In [1]: import numpy as np

In [2]: import numpy.linalg as la

In [3]: np.set_printoptions(suppress=True, linewidth=120)

In [4]: q, _ = la.qr(np.array([[-0.1, -0.3], [-0.1, 0.7], [-0.8, 0.1], [0.1, 0.1]]))

In [5]: data = q @ q.T

In [6]: print(data.round(3))
[[ 0.187 -0.357  0.136 -0.078]
 [-0.357  0.818  0.083  0.122]
 [ 0.136  0.083  0.957 -0.126]
 [-0.078  0.122 -0.126  0.038]]

In [7]: Uu, s, VT = la.svd(data)

In [8]: print(s.round(3) + 0)
[1. 1. 0. 0.]

In [9]: Y = Uu[:, :2] @ np.diag(s[:2]) @ VT[:2]

In [10]: print(np.round(np.abs(data - Y).max(), 3))
0.0

In [11]: print(round(float(la.norm(data - Y) / la.norm(data)), 3))
0.0

In [12]: print(round(la.norm(data - Y, 2), 3), round(float(s[2]), 3))
0.0 0.0

In [13]: mat = np.load("block11.npy")

In [14]: print(mat)
[[ 4  4  4]
 [ 4  8  8]
 [ 4  8 12]]

In [15]: L = la.cholesky(mat)

In [16]: print(L @ L.T)
[[ 4.  4.  4.]
 [ 4.  8.  8.]
 [ 4.  8. 12.]]

In [17]: hat = np.triu(np.array([[5, -4, -2], [-1, -5, 1], [4, -5, 3]]), 1) + np.eye(3)

In [18]: Y = hat @ mat @ la.inv(hat)

In [19]: print(np.round(np.poly(Y), 3))
[  1. -24.  80. -64.]

In [20]: print(Y)
[[ -20. -124.   32.]
 [   8.   48.  -12.]
 [   4.   24.   -4.]]

In [21]: print(np.trace(Y), np.trace(mat))
24.0 24

In [22]: q, vecs = la.qr(mat[:, :1])[0], la.qr(mat[:, 1:])[0]

In [23]: s = la.svd(q.T @ vecs, compute_uv=False)

In [24]: print(round(float(la.norm(q @ q.T - vecs @ vecs.T, 2)), 3))
1.0

In [25]: print(np.round(np.degrees(np.arccos(s.clip(0, 1))), 3))
[14.963]

In [26]: M = np.loadtxt("x.csv", delimiter=",")

In [27]: print(M)
[[ 3.359  1.725  2.051 -2.838]
 [ 5.959  1.93   3.115 -5.972]
 [ 3.025  1.093  1.725 -2.314]
 [ 5.851  1.825  3.806 -5.699]
 [ 1.926  1.323  1.221 -1.378]
 [ 0.679  0.368  0.431 -0.687]
 [-0.565 -0.139 -0.466  1.232]
 [ 2.229  1.074  2.032 -2.365]
 [-2.128 -0.562 -1.789  1.821]
 [ 8.02   2.378  4.624 -7.871]
 [ 1.86   1.178  0.759 -1.725]
 [ 1.146  0.688  0.845 -1.311]
 [-1.765 -0.758 -1.418  1.649]
 [-0.397 -0.228  0.147  0.343]
 [-0.464 -0.028  0.261 -0.047]
 [ 1.3    0.505  0.489 -1.364]
 [ 2.472  0.584  1.464 -2.337]
 [ 1.033  0.505  0.893 -0.79 ]
 [ 0.066  0.563 -0.612 -0.38 ]
 [ 1.984  0.56   0.876 -2.039]
 [-3.515 -1.295 -2.858  4.467]
 [ 7.806  3.427  5.561 -7.513]
 [-1.68  -0.159 -0.815  1.621]
 [-0.917  0.193 -0.531  1.477]
 [-3.412 -0.923 -2.59   3.355]]

In [28]: print((mat - mat.T) / 2)
[[0. 0. 0.]
 [0. 0. 0.]
 [0. 0. 0.]]

In [29]: mat.inv()
---------------------------------------------------------------------------
AttributeError                            Traceback (most recent call last)
Cell In[29], line 1
----> 1 mat.inv()

AttributeError: 'numpy.ndarray' object has no attribute 'inv'

In [30]: print(np.allclose(mat @ mat.T, mat.T @ mat))
True

In [31]: print(np.round(np.abs(la.eigvals(mat)).max(), 3))
20.196

In [32]: print(np.trace(mat))
24

In [33]: la.determinant(mat)
---------------------------------------------------------------------------
AttributeError                            Traceback (most recent call last)
Cell In[33], line 1
----> 1 la.determinant(mat)

AttributeError: module 'numpy.linalg' has no attribute 'determinant'
